$ python -q
>>> import numpy as np
>>> np.set_printoptions(suppress=True, linewidth=140)
>>> rnd = lambda a: np.round(a, 2) + 0
>>> feats = np.array([[0, -2, 1, 0, 0, -2, -1],
...     [2, 2, 1, 1, 2, 0, 0],
...     [-1, 2, -1, 2, 2, 0, -1],
...     [-1, 1, 1, -1, 2, -2, -2],
...     [1, 0, 0, 1, 2, -1, -1]])
>>> feats[2] = feats[3]
>>> print(feats)
[[ 0 -2  1  0  0 -2 -1]
 [ 2  2  1  1  2  0  0]
 [-1  1  1 -1  2 -2 -2]
 [-1  1  1 -1  2 -2 -2]
 [ 1  0  0  1  2 -1 -1]]
>>> T = np.stack([feats, 2 * feats, feats[::-1]])
>>> np.einsum("bij,cij->bc", T, T)
array([[ 64, 128,  30],
       [128, 256,  60],
       [ 30,  60,  64]])
>>> print(rnd(np.linalg.norm(T, axis=(1, 2))))
[ 8. 16.  8.]
>>> np.linalg.matrix_rank(T)
array([4, 4, 4])
>>> (T @ feats.T).shape
(3, 5, 5)
>>> X = np.tril(np.array([[-2, -1, 5, -4, 4, -2, 4, 1],
...     [-1, 1, 0, -2, -5, -2, 0, 2],
...     [1, -4, 3, 3, 2, 1, -5, 3],
...     [-1, -5, -5, -1, -5, 3, 5, -3],
...     [-3, -4, -2, 3, -5, 3, -1, 2],
...     [2, -3, -1, 4, 3, 1, -2, -2],
...     [3, -5, -4, -3, 2, 1, -5, 4],
...     [1, 1, 2, -4, 2, 5, 2, -1]]), -1) + np.eye(8, dtype=int)
>>> print(X)
[[ 1  0  0  0  0  0  0  0]
 [-1  1  0  0  0  0  0  0]
 [ 1 -4  1  0  0  0  0  0]
 [-1 -5 -5  1  0  0  0  0]
 [-3 -4 -2  3  1  0  0  0]
 [ 2 -3 -1  4  3  1  0  0]
 [ 3 -5 -4 -3  2  1  1  0]
 [ 1  1  2 -4  2  5  2  1]]
>>> theta = np.radians(72)
>>> R = np.eye(8)
>>> R[5, 5] = R[0, 0] = np.cos(theta)
>>> R[5, 0], R[0, 5] = -np.sin(theta), np.sin(theta)
>>> rnd(R)
array([[ 0.31,  0.  ,  0.  ,  0.  ,  0.  ,  0.95,  0.  ,  0.  ],
       [ 0.  ,  1.  ,  0.  ,  0.  ,  0.  ,  0.  ,  0.  ,  0.  ],
       [ 0.  ,  0.  ,  1.  ,  0.  ,  0.  ,  0.  ,  0.  ,  0.  ],
       [ 0.  ,  0.  ,  0.  ,  1.  ,  0.  ,  0.  ,  0.  ,  0.  ],
       [ 0.  ,  0.  ,  0.  ,  0.  ,  1.  ,  0.  ,  0.  ,  0.  ],
       [-0.95,  0.  ,  0.  ,  0.  ,  0.  ,  0.31,  0.  ,  0.  ],
       [ 0.  ,  0.  ,  0.  ,  0.  ,  0.  ,  0.  ,  1.  ,  0.  ],
       [ 0.  ,  0.  ,  0.  ,  0.  ,  0.  ,  0.  ,  0.  ,  1.  ]])
>>> A2 = X @ R.T
>>> print(rnd(np.linalg.svd(X, compute_uv=False)), rnd(np.linalg.svd(A2, compute_uv=False)))
[11.81  8.7   5.28  4.27  3.25  1.03  0.09  0.  ] [11.81  8.7   5.28  4.27  3.25  1.03  0.09  0.  ]
>>> np.allclose(X @ X.T, A2 @ A2.T)
True
>>> rnd(np.linalg.det(R)), rnd(np.trace(R))
(np.float64(1.0), np.float64(6.62))
>>> np.allclose(np.linalg.norm(X, axis=1), np.linalg.norm(A2, axis=1))
True
>>> print(rnd(np.abs(A2 - X).max(axis=0)))
[4.06 0.   0.   0.   0.   4.41 0.   0.  ]
